In [1]: import numpy as np

In [2]: np.set_printoptions(suppress=True, linewidth=120)

In [3]: def tidy(a):
   ...:     return np.round(a, 2) + 0
   ...: 

In [4]: feats = np.load("block11.npy")

In [5]: feats
Out[5]: 
array([[5., 1., 0., 0., 0., 0., 0., 0., 0., 0., 0., 0., 0., 0., 0.],
       [0., 5., 1., 0., 0., 0., 0., 0., 0., 0., 0., 0., 0., 0., 0.],
       [0., 0., 5., 1., 0., 0., 0., 0., 0., 0., 0., 0., 0., 0., 0.],
       [0., 0., 0., 5., 1., 0., 0., 0., 0., 0., 0., 0., 0., 0., 0.],
       [0., 0., 0., 0., 5., 1., 0., 0., 0., 0., 0., 0., 0., 0., 0.],
       [0., 0., 0., 0., 0., 5., 1., 0., 0., 0., 0., 0., 0., 0., 0.],
       [0., 0., 0., 0., 0., 0., 5., 1., 0., 0., 0., 0., 0., 0., 0.],
       [0., 0., 0., 0., 0., 0., 0., 5., 1., 0., 0., 0., 0., 0., 0.],
       [0., 0., 0., 0., 0., 0., 0., 0., 5., 1., 0., 0., 0., 0., 0.],
       [0., 0., 0., 0., 0., 0., 0., 0., 0., 5., 1., 0., 0., 0., 0.],
       [0., 0., 0., 0., 0., 0., 0., 0., 0., 0., 5., 1., 0., 0., 0.],
       [0., 0., 0., 0., 0., 0., 0., 0., 0., 0., 0., 5., 1., 0., 0.],
       [0., 0., 0., 0., 0., 0., 0., 0., 0., 0., 0., 0., 5., 1., 0.],
       [0., 0., 0., 0., 0., 0., 0., 0., 0., 0., 0., 0., 0., 5., 1.],
       [0., 0., 0., 0., 0., 0., 0., 0., 0., 0., 0., 0., 0., 0., 5.]])

In [6]: tidy(np.linalg.norm(feats[8] - feats[0]))
Out[6]: np.float64(7.21)

In [7]: tidy(np.linalg.norm(feats, 2))
Out[7]: np.float64(5.98)

In [8]: tidy(np.linalg.norm(feats, 1)), tidy(np.linalg.norm(feats, np.inf))
Out[8]: (np.float64(6.0), np.float64(6.0))

In [9]: np.linalg.norm(feats, axis=1).argmax()
Out[9]: np.int64(0)

In [10]: tidy(np.linalg.norm(feats, axis=0))
Out[10]: array([5. , 5.1, 5.1, 5.1, 5.1, 5.1, 5.1, 5.1, 5.1, 5.1, 5.1, 5.1, 5.1, 5.1, 5.1])

In [11]: tidy(np.linalg.norm(feats[8], 1)), tidy(np.linalg.norm(feats[8], np.inf))
Out[11]: (np.float64(6.0), np.float64(5.0))

In [12]: tidy(np.linalg.norm(feats) ** 2 / np.linalg.norm(feats, 2) ** 2)
Out[12]: np.float64(10.86)

In [13]: tidy(np.sort(np.linalg.eigvals(feats)))
Out[13]: array([5., 5., 5., 5., 5., 5., 5., 5., 5., 5., 5., 5., 5., 5., 5.])

In [14]: np.linalg.matrix_rank(feats - feats[0, 0] * np.eye(15))
Out[14]: np.int64(14)

In [15]: x0 = np.array([2, 0, 3, 1, 2, 0, 3, 3, 3, 0, 0, 1, 1, 1, 3])

In [16]: y = feats @ x0

In [17]: c, lr = np.zeros(15), 1 / np.linalg.norm(feats, 2) ** 2

In [18]: for i in range(30):
    ...:     c -= lr * feats.T @ (feats @ c - y)
    ...:     if i % 10 == 0: print(i, round(np.linalg.norm(feats @ c - y), 2))
    ...: 
0 7.82
10 0.01
20 0.0

In [19]: tidy(np.linalg.cond(feats))
Out[19]: np.float64(1.49)

In [20]: tidy(c)
Out[20]: array([2., 0., 3., 1., 2., 0., 3., 3., 3., 0., 0., 1., 1., 1., 3.])
